% ipython --no-banner

In [1]: import numpy as np

In [2]: np.set_printoptions(precision=4, suppress=True, linewidth=100)

In [3]: M = np.load("x.npy")

In [4]: M
Out[4]: 
array([[ 4,  4,  4,  4,  4,  4,  4,  4,  4,  4,  4],
       [ 4,  8,  8,  8,  8,  8,  8,  8,  8,  8,  8],
       [ 4,  8, 12, 12, 12, 12, 12, 12, 12, 12, 12],
       [ 4,  8, 12, 16, 16, 16, 16, 16, 16, 16, 16],
       [ 4,  8, 12, 16, 20, 20, 20, 20, 20, 20, 20],
       [ 4,  8, 12, 16, 20, 24, 24, 24, 24, 24, 24],
       [ 4,  8, 12, 16, 20, 24, 28, 28, 28, 28, 28],
       [ 4,  8, 12, 16, 20, 24, 28, 32, 32, 32, 32],
       [ 4,  8, 12, 16, 20, 24, 28, 32, 36, 36, 36],
       [ 4,  8, 12, 16, 20, 24, 28, 32, 36, 40, 40],
       [ 4,  8, 12, 16, 20, 24, 28, 32, 36, 40, 44]])

In [5]: vals, evecs = np.linalg.eigh(M)

In [6]: x = np.array([2, 2, 1, 1, 2, 2, 4, 4, 1, 5, 4])

In [7]: (np.sign(evecs[:, -1].round(6)) == np.sign(evecs[0, -1].round(6))).astype(int)
Out[7]: array([1, 1, 1, 1, 1, 1, 1, 1, 1, 1, 1])

In [8]: evecs * np.abs(vals) @ evecs.T
Out[8]: 
array([[ 4.,  4.,  4.,  4.,  4.,  4.,  4.,  4.,  4.,  4.,  4.],
       [ 4.,  8.,  8.,  8.,  8.,  8.,  8.,  8.,  8.,  8.,  8.],
       [ 4.,  8., 12., 12., 12., 12., 12., 12., 12., 12., 12.],
       [ 4.,  8., 12., 16., 16., 16., 16., 16., 16., 16., 16.],
       [ 4.,  8., 12., 16., 20., 20., 20., 20., 20., 20., 20.],
       [ 4.,  8., 12., 16., 20., 24., 24., 24., 24., 24., 24.],
       [ 4.,  8., 12., 16., 20., 24., 28., 28., 28., 28., 28.],
       [ 4.,  8., 12., 16., 20., 24., 28., 32., 32., 32., 32.],
       [ 4.,  8., 12., 16., 20., 24., 28., 32., 36., 36., 36.],
       [ 4.,  8., 12., 16., 20., 24., 28., 32., 36., 40., 40.],
       [ 4.,  8., 12., 16., 20., 24., 28., 32., 36., 40., 44.]])
